>>> import numpy as np
>>> np.set_printoptions(suppress=True, linewidth=100)
>>> def rd(a):
...     return np.round(a, 2) + 0
... 
>>> J = np.loadtxt("layer13.csv", delimiter=",")
>>> print(rd(J))
[[ 0.29  0.25 -0.16 -0.34]
 [ 0.25  0.22 -0.14 -0.3 ]
 [-0.16 -0.14  0.09  0.19]
 [-0.34 -0.3   0.19  0.4 ]]
>>> vals, vecs = np.linalg.eigh(J)
>>> vec = np.array([-3, -2, 5, -2])
>>> print(rd(np.abs(J).sum(axis=1).max()), rd(np.abs(vals).max()))
1.23 1.0
>>> print(rd(vecs * np.abs(vals) @ vecs.T))
[[ 0.29  0.25 -0.16 -0.34]
 [ 0.25  0.22 -0.14 -0.3 ]
 [-0.16 -0.14  0.09  0.19]
 [-0.34 -0.3   0.19  0.4 ]]
>>> print(rd(vec @ J @ vec))
7.71
>>> print((np.sign(vecs[:, -1].round(6)) == np.sign(vecs[0, -1].round(6))).astype(int))
[1 1 0 0]
>>> print(rd(vecs * np.maximum(vals, 0) @ vecs.T))
[[ 0.29  0.25 -0.16 -0.34]
 [ 0.25  0.22 -0.14 -0.3 ]
 [-0.16 -0.14  0.09  0.19]
 [-0.34 -0.3   0.19  0.4 ]]
>>> A2 = np.array([[1, 1], [1, 3]])
>>> W2 = np.kron(A2, J)
>>> print(rd(np.linalg.norm(W2, 2)), rd(np.linalg.norm(A2, 2) * np.linalg.norm(J, 2)))
3.41 3.41
>>> print(W2.shape)
(8, 8)
>>> gram = J.T @ J
>>> print(np.linalg.matrix_rank(gram))
1
>>> print(rd(np.linalg.eigvalsh(gram)[::-1]))
[1. 0. 0. 0.]
>>> f, g = J[0], J[1]
>>> print(rd(f @ f))
0.29
>>> pr = (f @ g) / (f @ f) * f
>>> print(rd(np.linalg.norm(f + g) ** 2 + np.linalg.norm(f - g) ** 2))
1.01
>>> print((g - pr) @ f)
0.0
>>> print(g - pr)
[0. 0. 0. 0.]
>>> left, sigma, vt = np.linalg.svd(J)
>>> print(rd(sigma))
[1. 0. 0. 0.]
>>> A2 = left[:, :1] @ np.diag(sigma[:1]) @ vt[:1]
>>> print(np.linalg.matrix_rank(J, rtol=0.05))
1
>>> print(rd(np.linalg.norm(J - A2) / np.linalg.norm(J)))
0.0
>>> A = np.load("data.npy")
>>> print(A)
[[ 0  0  0]
 [ 0  0  0]
 [ 0  0  0]
 [-3  2 -3]
 [-1  1  3]
 [-3  2 -3]
 [-1  1  3]
 [ 0  0  0]
 [-3  2 -3]
 [ 0  0  0]
 [ 0  0  0]
 [ 0  0  0]
 [ 3 -1 -1]
 [-1  1  3]
 [ 3 -1 -1]
 [ 3 -1 -1]]
>>> # row 1 repeats row 0
>>> Q, vecs = np.linalg.qr(A[:, :1])[0], np.linalg.qr(A[:, 1:])[0]
>>> sigma = np.linalg.svd(Q.T @ vecs, compute_uv=False)
>>> print(rd(sigma))
[0.94]
>>> print(rd(np.degrees(np.arccos(sigma.clip(0, 1)))))
[20.49]
>>> vec = np.array([3, 8, 1])
>>> y = A @ vec
>>> print(rd(np.linalg.lstsq(A, y)[0]))
[3. 8. 1.]
>>> print(rd(np.linalg.pinv(A) @ A))
[[1. 0. 0.]
 [0. 1. 0.]
 [0. 0. 1.]]
>>> print(y)
[0 0 0 4 8 4 8 0 4 0 0 0 0 8 0 0]
>>> rng = np.random.default_rng(456)
>>> y = y + 0.05 * rng.normal(size=16)
>>> print(rd(y))
[ 0.04 -0.11  0.08  4.    7.87  3.99  7.97 -0.02  3.99  0.1   0.05  0.03 -0.02  8.03  0.09  0.05]
>>> c, *_ = np.linalg.lstsq(A, y)
>>> print(rd(A.T @ (y - A @ c)))
[0. 0. 0.]
>>> print(c.round())
[3. 8. 1.]
>>> A2 = np.c_[A[:, :1] @ np.array([[2]]), np.array([3, 0, 4, -4, 1, -2, -4, 4, -5, -1, -5, 2, 0, 0, -3, 4])]
>>> print(A2)
[[ 0  3]
 [ 0  0]
 [ 0  4]
 [-6 -4]
 [-2  1]
 [-6 -2]
 [-2 -4]
 [ 0  4]
 [-6 -5]
 [ 0 -1]
 [ 0 -5]
 [ 0  2]
 [ 6  0]
 [-2  0]
 [ 6 -3]
 [ 6  4]]
>>> print(rd(np.linalg.lstsq(A, A2[:, 0])[0]))
[2. 0. 0.]
>>> print(np.linalg.matrix_rank(np.c_[A, A2]))
4
>>> A2 = np.array([[3, -3], [3, 0]])
>>> W2 = np.array([[-6, 5, 7], [2, -9, -5], [9, -5, -8]])
>>> M = np.block([[A2, np.zeros((2, 3))], [np.zeros((3, 2)), W2]])
>>> print(M)
[[ 3. -3.  0.  0.  0.]
 [ 3.  0.  0.  0.  0.]
 [ 0.  0. -6.  5.  7.]
 [ 0.  0.  2. -9. -5.]
 [ 0.  0.  9. -5. -8.]]
>>> # 2 groups of indices that never mix
>>> P = np.triu(np.array([[0, 0, -2, 1, -1],
...     [1, 0, 0, 0, 2],
...     [0, 1, -1, -1, -1],
...     [0, 0, -2, -1, 2],
...     [2, -1, -2, 0, -1]]), 1) + np.eye(5)
>>> A2 = P @ M @ np.linalg.inv(P)
>>> print(rd(np.linalg.det(A2)))
630.0
>>> print(np.linalg.matrix_rank(A2))
5
>>> print(rd(np.poly(A2)))
[   1.   20.   16.  -91.  894. -630.]
>>> Q = M.astype(float).copy()
>>> for j in range(5):
...     Q[:, j] -= Q[:, :j] @ (Q[:, :j].T @ Q[:, j])
...     Q[:, j] /= np.linalg.norm(Q[:, j])
... 
>>> print(rd(Q.T @ M))
[[  4.24  -2.12   0.     0.     0.  ]
 [  0.     2.12   0.     0.     0.  ]
 [  0.     0.    11.    -8.45 -11.27]
 [  0.     0.     0.     7.71   3.2 ]
 [  0.     0.     0.     0.     0.82]]
>>> F = np.array([[1, 0, 0], [0, 0, 1], [0, 1, 0]])
>>> Q, R = np.linalg.qr(F)
>>> print(np.trace(Q @ Q.T))
3.0
>>> print(Q @ R)
[[1. 0. 0.]
 [0. 0. 1.]
 [0. 1. 0.]]
>>> print(abs(R[0, 0]), rd(np.linalg.norm(F[:, 0])))
1.0 1.0
>>> print(np.linalg.matrix_power(F, 2))
[[1 0 0]
 [0 1 0]
 [0 0 1]]
>>> print(F @ np.ones(3))
[1. 1. 1.]
>>> print(np.linalg.matrix_power(F, 100))
[[1 0 0]
 [0 1 0]
 [0 0 1]]
>>> print(rd(np.sort(np.abs(np.linalg.eigvals(F)))[::-1]))
[1. 1. 1.]
>>> print(F.sum(axis=1))
[1 1 1]
>>> pr = np.eye(3)[1]
>>> for _ in range(6):
...     pr = pr @ F
...     print(pr.round(2))
... 
[0. 0. 1.]
[0. 1. 0.]
[0. 0. 1.]
[0. 1. 0.]
[0. 0. 1.]
[0. 1. 0.]
>>> vec = np.array([1, 0, 0])
>>> y = F @ vec
>>> print(y)
[1 0 0]
>>> print(rd(np.linalg.solve(F, -3 * y)))
[-3.  0.  0.]
>>> print(rd(np.linalg.solve(F, y)))
[1. 0. 0.]
>>> print(rd(np.linalg.solve(F, y + F[:, 1])))
[1. 1. 0.]
>>> print(rd(np.linalg.solve(F.T, F[0])))
[1. 0. 0.]
>>> print(np.allclose(F @ F.T, F.T @ F))
True
>>> print(rd(np.sort(np.abs(np.linalg.eigvals(F)))))
[1. 1. 1.]
>>> print(F @ F)
[[1 0 0]
 [0 1 0]
 [0 0 1]]
>>> print((F + F.T) / 2)
[[1. 0. 0.]
 [0. 0. 1.]
 [0. 1. 0.]]
>>> print(rd(np.abs(np.linalg.eigvals(F)).max()))
1.0
>>> print(rd((J + J.T) / 2))
[[ 0.29  0.25 -0.16 -0.34]
 [ 0.25  0.22 -0.14 -0.3 ]
 [-0.16 -0.14  0.09  0.19]
 [-0.34 -0.3   0.19  0.4 ]]
>>> print(rd(np.abs(np.linalg.eigvals(J)).max()))
1.0
>>> print((J - J.T) / 2)
[[0. 0. 0. 0.]
 [0. 0. 0. 0.]
 [0. 0. 0. 0.]
 [0. 0. 0. 0.]]
>>> print(rd(np.linalg.matrix_power(J, 3)))
[[ 0.29  0.25 -0.16 -0.34]
 [ 0.25  0.22 -0.14 -0.3 ]
 [-0.16 -0.14  0.09  0.19]
 [-0.34 -0.3   0.19  0.4 ]]
>>> print(rd(np.trace(J)))
1.0
>>> print(np.allclose(J @ J.T, J.T @ J))
True
>>> print(rd(J @ J))
[[ 0.29  0.25 -0.16 -0.34]
 [ 0.25  0.22 -0.14 -0.3 ]
 [-0.16 -0.14  0.09  0.19]
 [-0.34 -0.3   0.19  0.4 ]]
>>> print(np.allclose(J, J.T))
True
>>> data = np.load("w.npy")
>>> print(data)
[[-2  0  0]
 [ 0  0  0]
 [ 0  0  3]
 [ 2  0  0]]
>>> # null space of dimension 1
>>> r = np.linalg.matrix_rank(data)
>>> print(r)
2
>>> null = np.linalg.svd(data)[2][r:].T
>>> print([int(np.linalg.matrix_rank(data[:i])) for i in range(1, len(data) + 1)])
[1, 1, 2, 2]
>>> print(np.linalg.matrix_rank(data.T @ data), np.linalg.matrix_rank(data @ data.T))
2 2
>>> print(null.shape)
(3, 1)
>>> print(np.allclose(data @ null, 0))
True
>>> print(data.T @ data)
[[8 0 0]
 [0 0 0]
 [0 0 9]]
>>> print(rd(np.linalg.norm(data, axis=0)))
[2.83 0.   3.  ]
>>> vec = np.array([0, 2, 2])
>>> h = np.maximum(data @ vec, 0)
>>> print(np.maximum(data @ (3 * vec), 0))
[ 0  0 18  0]
>>> print(rd(np.tanh(data @ vec)))
[0. 0. 1. 0.]
>>> print(np.linalg.lstsq(data[:-1].T, data[-1])[2])
2
>>> try:
...     np.linalg.inv(data)
... except np.linalg.LinAlgError as e:
...     print("failed:", e)
... 
failed: Last 2 dimensions of the array must be square
>>> print(np.abs(np.diag(np.linalg.qr(data)[1])) > 1e-9)
[ True False  True]
>>> print(rd(data @ np.linalg.pinv(data) @ data))
[[-2.  0.  0.]
 [ 0.  0.  0.]
 [ 0.  0.  3.]
 [ 2.  0.  0.]]
>>> print(np.allclose(data[:-1].T @ np.linalg.lstsq(data[:-1].T, data[-1])[0], data[-1]))
True
>>> print(rd(np.trace(np.linalg.pinv(data) @ data)))
2.0
>>> mat = np.load("dump.npy")
>>> print(mat)
[[1. 0. 0.]
 [0. 1. 0.]
 [0. 0. 1.]]
>>> # a projection of rank 3
>>> vec = np.array([-3, -4, 4])
>>> print(rd(np.linalg.eigvalsh(2 * mat - np.eye(3))))
[1. 1. 1.]
>>> W0 = np.array([[5.0, 1.0, 0.0, 0.0, 0.0],
...     [0.0, 5.0, 1.0, 0.0, 0.0],
...     [0.0, 0.0, 5.0, 1.0, 0.0],
...     [0.0, 0.0, 0.0, 5.0, 1.0],
...     [0.0, 0.0, 0.0, 0.0, 5.0]])
>>> f, g = W0[1], W0[2]
>>> print(f @ g)
5.0
>>> pr = (f @ g) / (f @ f) * f
>>> print(np.outer(f, g))
[[ 0.  0.  0.  0.  0.]
 [ 0.  0. 25.  5.  0.]
 [ 0.  0.  5.  1.  0.]
 [ 0.  0.  0.  0.  0.]
 [ 0.  0.  0.  0.  0.]]
>>> print(np.linalg.matrix_rank(np.outer(f, g)))
1
>>> print(rd(pr))
[0.   0.96 0.19 0.   0.  ]
>>> print(rd(np.linalg.norm(f + g) ** 2 + np.linalg.norm(f - g) ** 2))
104.0
>>> print(W0 @ W0)
[[25. 10.  1.  0.  0.]
 [ 0. 25. 10.  1.  0.]
 [ 0.  0. 25. 10.  1.]
 [ 0.  0.  0. 25. 10.]
 [ 0.  0.  0.  0. 25.]]
>>> print(np.prod(np.diag(W0)), rd(np.linalg.det(W0)))
3125.0 3125.0
>>> print(np.linalg.matrix_rank(W0 - W0[0, 0] * np.eye(5)))
4
>>> W1 = np.array([[-6, -5, 8, 9], [1, 2, -7, -7], [3, 0, 6, 1]])
>>> c = np.array([2, 3, 0, 1])
>>> H = np.maximum(A @ W1 + c, 0)
>>> print(rd((H > 0).mean(axis=0)))
[0.81 0.81 0.38 0.62]
>>> print(H)
[[ 2  3  0  1]
 [ 2  3  0  1]
 [ 2  3  0  1]
 [13 22  0  0]
 [18 10  3  0]
 [13 22  0  0]
 [18 10  3  0]
 [ 2  3  0  1]
 [13 22  0  0]
 [ 2  3  0  1]
 [ 2  3  0  1]
 [ 2  3  0  1]
 [ 0  0 25 34]
 [18 10  3  0]
 [ 0  0 25 34]
 [ 0  0 25 34]]
>>> W2 = np.array([[3, 0], [-5, 3], [-1, 5], [-5, 3]])
>>> print(H @ W2)
[[ -14   12]
 [ -14   12]
 [ -14   12]
 [ -71   66]
 [   1   45]
 [ -71   66]
 [   1   45]
 [ -14   12]
 [ -71   66]
 [ -14   12]
 [ -14   12]
 [ -14   12]
 [-195  227]
 [   1   45]
 [-195  227]
 [-195  227]]
>>> print(W1 @ W2)
[[-46  52]
 [ 35 -50]
 [ -2  33]]
